>>> import numpy as np
>>> import numpy.linalg as la
>>> np.set_printoptions(precision=3, suppress=True, linewidth=100, legacy="1.25")
>>> def rd(a):
...     return np.round(a, 3) + 0
... 
>>> feats = np.load("test0.npy")
>>> print(feats)
[[  0.4  -2.6  -0.7  -0.1  -0.9   8. ]
 [ -1.   -0.3  -1.2  -1.5   1.1  10. ]
 [  2.2  -0.5  -3.    0.    2.    0. ]
 [  0.8   0.1  -0.9  -0.2  -0.3  -8. ]
 [ -0.9  -2.3   1.2  -0.4   1.7  -2. ]
 [ -2.3   1.1   0.    1.8   0.3 -10. ]
 [  0.9  -0.2  -1.6   0.   -1.5 -32. ]
 [ -0.8   0.3   0.1   0.1  -1.3   0. ]
 [  1.   -0.3   1.   -1.5  -0.2 -18. ]
 [  0.5  -1.4  -0.5   0.3   0.9  10. ]
 [  0.1   0.    1.3   1.6  -0.4 -22. ]]
>>> r0 = np.array([2, -5, -2])
>>> print(rd(np.convolve(feats[7], r0)))
[-1.6  4.6  0.3 -0.9 -3.3  6.3  2.6  0. ]
>>> print(rd(np.correlate(feats[7], feats[0], "full")))
[-6.4   3.12  0.61  1.24 -8.63 -0.01 -0.08  0.69  3.42 -0.52  0.  ]
>>> print(rd(np.polyval(r0, feats[7])))
[ 3.28 -3.32 -2.48 -2.48  7.88 -2.  ]
>>> P = feats @ la.solve(feats.T @ feats, feats.T)
>>> print(rd(la.eigvalsh(P)))
[0. 0. 0. 0. 0. 1. 1. 1. 1. 1. 1.]
>>> print(rd(P @ feats[:, 0]))
[ 0.4 -1.   2.2  0.8 -0.9 -2.3  0.9 -0.8  1.   0.5  0.1]
>>> print(rd(np.trace(P)))
6.0
>>> print(np.allclose(P @ P, P))
True
>>> other = feats / np.sqrt((feats ** 2).mean(axis=1, keepdims=True))
>>> print(rd(la.norm(other, axis=1)))
[2.449 2.449 2.449 2.449 2.449 2.449 2.449 2.449 2.449 2.449 2.449]
>>> other = np.array([[3, 3, 9],
...     [-5, 8, -9],
...     [-5, 8, -1],
...     [4, -1, 2],
...     [3, -9, -1],
...     [4, -9, -3]])
>>> print(np.vstack([feats, other.T]).shape)
(14, 6)
>>> print(rd(np.einsum("ij,ij->i", feats, feats)))
[  72.23  105.99   18.09   65.59   14.59  109.83 1029.66    2.44  328.38  103.36  488.42]
>>> print(la.matrix_rank(np.vstack([feats, other.T])))
6
>>> print(la.matrix_rank(feats @ other))
3
>>> G = feats.T @ feats
>>> print(np.allclose(G, G.T))
True
>>> print(np.trace(G), (feats ** 2).sum())
2338.58 2338.58
>>> J = np.load("dump.npy")
>>> print(J)
[[-0.794  0.366  2.247 -3.05  -1.034  3.01   2.043]
 [-1.106  0.73   2.144 -2.727 -1.685  2.713  1.514]
 [-1.262  0.727  1.925 -2.758 -0.761  2.948  2.391]
 [-1.051  1.24   1.817 -2.683 -0.837  2.829  1.758]
 [-1.401  1.302  2.081 -2.529 -0.523  3.07   2.705]
 [-0.871  0.928  2.371 -2.571 -0.742  2.637  2.278]
 [-1.4    0.999  2.383 -3.019 -1.022  3.221  2.413]
 [-1.029  1.7    1.633 -2.636 -0.254  3.169  1.882]
 [-0.588  1.167  1.891 -3.108 -1.594  3.485  1.981]
 [-0.478  0.792  1.815 -2.83  -0.881  2.487  1.905]
 [-1.251  0.849  2.077 -3.262 -1.152  2.653  2.344]
 [ 3.102  0.819 -2.033 -2.68  -2.039 -2.233  1.742]
 [ 2.609  0.985 -1.899 -3.23  -2.124 -1.932  2.526]
 [ 2.934  0.588 -1.993 -2.642 -1.91  -2.346  1.685]
 [ 2.893  0.509 -1.623 -2.944 -2.334 -1.989  1.974]
 [ 3.08   1.151 -1.699 -2.895 -1.713 -1.658  1.739]
 [ 3.156  0.59  -2.416 -2.859 -2.071 -1.843  1.971]
 [ 2.447  1.104 -2.057 -3.184 -2.139 -2.108  1.842]
 [ 3.385  1.108 -1.79  -3.156 -2.213 -2.722  1.729]
 [ 2.713  0.929 -1.993 -3.192 -2.226 -2.49   2.068]
 [ 3.233  1.348 -2.109 -2.788 -1.928 -1.781  1.822]
 [ 3.171  0.797 -1.741 -3.235 -1.803 -2.083  1.722]]
>>> x = np.array([7, 0, 1, 6, 3, 0, 7])
>>> h1 = np.maximum(J @ x, 0)
>>> print(rd(J.T @ h1))
[ 270.124   80.057 -173.571 -262.543 -180.558 -185.427  168.02 ]
>>> print(np.flatnonzero(h1 > 1e-9))
[11 12 13 14 15 16 17 18 19 20 21]
